>>> import numpy as np
>>> import numpy.linalg as la
>>> np.set_printoptions(precision=4, suppress=True, linewidth=120, sign=" ")
>>> A = np.load("arr.npy")
>>> A
array([[ 1.    ,  0.    ,  0.    ,  0.    ,  0.    ,  0.    ],
       [ 0.    ,  0.7071,  0.    ,  0.7071,  0.    ,  0.    ],
       [ 0.    ,  0.    ,  1.    ,  0.    ,  0.    ,  0.    ],
       [ 0.    , -0.7071,  0.    ,  0.7071,  0.    ,  0.    ],
       [ 0.    ,  0.    ,  0.    ,  0.    ,  1.    ,  0.    ],
       [ 0.    ,  0.    ,  0.    ,  0.    ,  0.    ,  1.    ]])
>>> C2 = A.T @ A
>>> np.diag(C2)
array([ 1.,  1.,  1.,  1.,  1.,  1.])
>>> np.trace(C2), (A ** 2).sum()
(np.float64(6.0), np.float64(6.0))
>>> x0 = np.array([2, 2, 3, 3, 0, 1])
>>> rhs = A @ x0
>>> coef, lr = np.zeros(6), 1 / la.norm(A, 2) ** 2
>>> for i in range(30):
...     coef -= lr * A.T @ (A @ coef - rhs)
...     if i % 10 == 0: print(i, round(la.norm(A @ coef - rhs), 4))
... 
0 0.0
10 0.0
20 0.0
>>> coef
array([ 2.,  2.,  3.,  3.,  0.,  1.])
>>> np.round(la.cond(A), 4)
np.float64(1.0)
>>> mat = np.loadtxt("x.csv", delimiter=",")
>>> mat
array([[ 6.,  0.,  0.,  0.,  0.,  0.,  0.],
       [ 0.,  3.,  0.,  0.,  0.,  0.,  0.],
       [ 0.,  0.,  7.,  0.,  0.,  0.,  0.],
       [ 0.,  0.,  0.,  1.,  0.,  0.,  0.],
       [ 0.,  0.,  0.,  0.,  6.,  0.,  0.],
       [ 0.,  0.,  0.,  0.,  0.,  7.,  0.],
       [ 0.,  0.,  0.,  0.,  0.,  0.,  3.]])
>>> f, r1 = mat[4], mat[6]
>>> f @ f
np.float64(36.0)
>>> pr = (f @ r1) / (f @ f) * f
>>> (r1 - pr) @ f
np.float64(0.0)
>>> la.matrix_rank(np.outer(f, r1))
np.int64(1)
>>> r1 - pr
array([ 0.,  0.,  0.,  0.,  0.,  0.,  3.])
>>> pr
array([ 0.,  0.,  0.,  0.,  0.,  0.,  0.])
>>> ang = np.radians(60)
>>> r_ = np.eye(7)
>>> r_[3, 3] = r_[2, 2] = np.cos(ang)
>>> r_[3, 2], r_[2, 3] = -np.sin(ang), np.sin(ang)
>>> r_
array([[ 1.   ,  0.   ,  0.   ,  0.   ,  0.   ,  0.   ,  0.   ],
       [ 0.   ,  1.   ,  0.   ,  0.   ,  0.   ,  0.   ,  0.   ],
       [ 0.   ,  0.   ,  0.5  ,  0.866,  0.   ,  0.   ,  0.   ],
       [ 0.   ,  0.   , -0.866,  0.5  ,  0.   ,  0.   ,  0.   ],
       [ 0.   ,  0.   ,  0.   ,  0.   ,  1.   ,  0.   ,  0.   ],
       [ 0.   ,  0.   ,  0.   ,  0.   ,  0.   ,  1.   ,  0.   ],
       [ 0.   ,  0.   ,  0.   ,  0.   ,  0.   ,  0.   ,  1.   ]])
>>> A2 = mat @ r_.T
>>> np.round(la.det(r_), 4), np.trace(r_)
(np.float64(1.0), np.float64(6.0))
>>> np.allclose(mat @ mat.T, A2 @ A2.T)
True
>>> np.allclose(la.norm(mat, axis=1), la.norm(A2, axis=1))
True
>>> x0 = np.array([-2, -2, 0, -1, 1, 1, -2])
>>> mat @ (2 * x0)
array([-24., -12.,   0.,  -2.,  12.,  14., -12.])
>>> mat @ np.eye(7)[6]
array([ 0.,  0.,  0.,  0.,  0.,  0.,  3.])
>>> mat * x0
array([[-12.,  -0.,   0.,  -0.,   0.,   0.,  -0.],
       [ -0.,  -6.,   0.,  -0.,   0.,   0.,  -0.],
       [ -0.,  -0.,   0.,  -0.,   0.,   0.,  -0.],
       [ -0.,  -0.,   0.,  -1.,   0.,   0.,  -0.],
       [ -0.,  -0.,   0.,  -0.,   6.,   0.,  -0.],
       [ -0.,  -0.,   0.,  -0.,   0.,   7.,  -0.],
       [ -0.,  -0.,   0.,  -0.,   0.,   0.,  -6.]])
>>> (mat @ x0).argmax()
np.int64(5)
>>> mat @ np.ones(7)
array([ 6.,  3.,  7.,  1.,  6.,  7.,  3.])
>>> np.sign((mat @ x0).round(6))
array([-1., -1.,  0., -1.,  1.,  1., -1.])
>>> t3 = np.stack([mat, 5 * mat, mat[::-1]])
>>> np.einsum("bij,cij->bc", t3, t3)
array([[  189.,   945.,     1.],
       [  945.,  4725.,     5.],
       [    1.,     5.,   189.]])
>>> la.matrix_rank(t3)
array([ 7,  7,  7])
>>> t3.shape
(3, 7, 7)
>>> la.matrix_rank(t3.reshape(3, -1))
np.int64(2)
>>> la.norm(t3, axis=(1, 2))
array([ 13.7477,  68.7386,  13.7477])
>>> A2 = np.array([[-2], [-3], [4], [2], [0], [2], [-2]])
>>> basis = np.array([[0, -2, -3]])
>>> F = A2 @ basis
>>> F
array([[  0,   4,   6],
       [  0,   6,   9],
       [  0,  -8, -12],
       [  0,  -4,  -6],
       [  0,   0,   0],
       [  0,  -4,  -6],
       [  0,   4,   6]])
>>> rank = la.matrix_rank(F)
>>> rank
np.int64(1)
>>> ns = la.svd(F)[2][rank:].T
>>> np.allclose(F @ ns, 0)
True
>>> np.round(F @ ns, 4) + 0
array([[ 0.,  0.],
       [ 0.,  0.],
       [ 0.,  0.],
       [ 0.,  0.],
       [ 0.,  0.],
       [ 0.,  0.],
       [ 0.,  0.]])
>>> [int(la.matrix_rank(F[:i])) for i in range(1, len(F) + 1)]
[1, 1, 1, 1, 1, 1, 1]
>>> left, s, Vt = la.svd(F)
>>> np.argmax(s[:-1] / (s[1:] + 1e-6)) + 1
np.int64(1)
>>> A2 = left[:, :1] @ np.diag(s[:1]) @ Vt[:1]
>>> round(float(la.norm(F - A2, 2)), 4), np.round(s[1], 4)
(0.0, np.float64(0.0))
>>> la.matrix_rank(A2)
np.int64(1)
>>> la.matrix_rank(F, rtol=0.05)
np.int64(1)
>>> round(float(la.norm(F, 2)), 4)
23.0868
>>> round(la.norm(F) ** 2 / la.norm(F, 2) ** 2, 4)
np.float64(1.0)
>>> round(float(la.norm(F, "nuc")), 4)
23.0868
>>> np.round(la.norm(F[5], 1), 4), round(la.norm(F[5], np.inf), 4)
(np.float64(10.0), np.float64(6.0))
>>> round(float(np.trace(la.pinv(F) @ F)), 4)
1.0
>>> la.lstsq(F[:-1].T, F[-1])[2]
np.int32(1)
>>> np.unique(F.round(6), axis=0).shape
(5, 3)
>>> x0 = np.array([4, -6, -2])
>>> (F * x0).sum(axis=1)
array([-36, -54,  72,  36,   0,  36, -36])
>>> np.einsum("ij,j->i", F, x0)
array([-36, -54,  72,  36,   0,  36, -36])
>>> (F @ x0).argmax()
np.int64(2)
>>> la.norm(F @ x0) <= la.norm(F, 2) * la.norm(x0) + 1e-9
np.True_
>>> F @ np.ones(3)
array([ 10.,  15., -20., -10.,   0., -10.,  10.])
>>> F @ x0
array([-36, -54,  72,  36,   0,  36, -36])
>>> F * x0
array([[  0, -24, -12],
       [  0, -36, -18],
       [  0,  48,  24],
       [  0,  24,  12],
       [  0,   0,   0],
       [  0,  24,  12],
       [  0, -24, -12]])
